$ ipython --no-banner

In [1]: import numpy as np

In [2]: import numpy.linalg as la

In [3]: np.set_printoptions(precision=2, suppress=True, linewidth=200)

In [4]: def tidy(a):
   ...:     return np.round(a, 2) + 0
   ...: 

In [5]: K = np.load("layer5.npy")

In [6]: K
Out[6]: 
array([[ 4,  4,  4,  4,  4,  4],
       [ 4,  8,  8,  8,  8,  8],
       [ 4,  8, 12, 12, 12, 12],
       [ 4,  8, 12, 16, 16, 16],
       [ 4,  8, 12, 16, 20, 20],
       [ 4,  8, 12, 16, 20, 24]])

In [7]: # symmetric, so the eigenvalues are real

In [8]: L = la.cholesky(K)

In [9]: la.eigvalsh(K).min() > 0
Out[9]: np.True_

In [10]: ev, evecs = la.eigh(K)

In [11]: x0 = np.array([0, 3, -2, 3, 3, -3])

In [12]: tidy(evecs * np.abs(ev) @ evecs.T)
Out[12]: 
array([[ 4.,  4.,  4.,  4.,  4.,  4.],
       [ 4.,  8.,  8.,  8.,  8.,  8.],
       [ 4.,  8., 12., 12., 12., 12.],
       [ 4.,  8., 12., 16., 16., 16.],
       [ 4.,  8., 12., 16., 20., 20.],
       [ 4.,  8., 12., 16., 20., 24.]])

In [13]: tidy(evecs * np.maximum(ev, 0) @ evecs.T)
Out[13]: 
array([[ 4.,  4.,  4.,  4.,  4.,  4.],
       [ 4.,  8.,  8.,  8.,  8.,  8.],
       [ 4.,  8., 12., 12., 12., 12.],
       [ 4.,  8., 12., 16., 16., 16.],
       [ 4.,  8., 12., 16., 20., 20.],
       [ 4.,  8., 12., 16., 20., 24.]])

In [14]: f = np.array([2, -3, 2, -2, -1, 0])

In [15]: out = K + np.outer(f, np.eye(6)[2])

In [16]: out
Out[16]: 
array([[ 4.,  4.,  6.,  4.,  4.,  4.],
       [ 4.,  8.,  5.,  8.,  8.,  8.],
       [ 4.,  8., 14., 12., 12., 12.],
       [ 4.,  8., 10., 16., 16., 16.],
       [ 4.,  8., 11., 16., 20., 20.],
       [ 4.,  8., 12., 16., 20., 24.]])

In [17]: la.matrix_rank(out - K)
Out[17]: np.int64(1)

In [18]: la.matrix_rank(la.inv(out) - la.inv(K), tol=1e-8)
Out[18]: np.int64(1)

In [19]: J = np.loadtxt("case8.csv", delimiter=",")

In [20]: J
Out[20]: 
array([[1.  , 0.5 , 0.25, 0.12, 0.06],
       [0.5 , 1.  , 0.5 , 0.25, 0.12],
       [0.25, 0.5 , 1.  , 0.5 , 0.25],
       [0.12, 0.25, 0.5 , 1.  , 0.5 ],
       [0.06, 0.12, 0.25, 0.5 , 1.  ]])

In [21]: # symmetric

In [22]: ev, evecs = la.eigh(J)

In [23]: x0 = np.array([2, -1, 1, 2, 0])

In [24]: tidy(x0 @ J @ x0 / (x0 @ x0)), tidy(ev[0]), tidy(ev[-1])
Out[24]: (np.float64(1.0), np.float64(0.36), np.float64(2.26))

In [25]: tidy(evecs * np.abs(ev) @ evecs.T)
Out[25]: 
array([[1.  , 0.5 , 0.25, 0.12, 0.06],
       [0.5 , 1.  , 0.5 , 0.25, 0.12],
       [0.25, 0.5 , 1.  , 0.5 , 0.25],
       [0.12, 0.25, 0.5 , 1.  , 0.5 ],
       [0.06, 0.12, 0.25, 0.5 , 1.  ]])

In [26]: x0 @ J @ x0
Out[26]: np.float64(9.96)
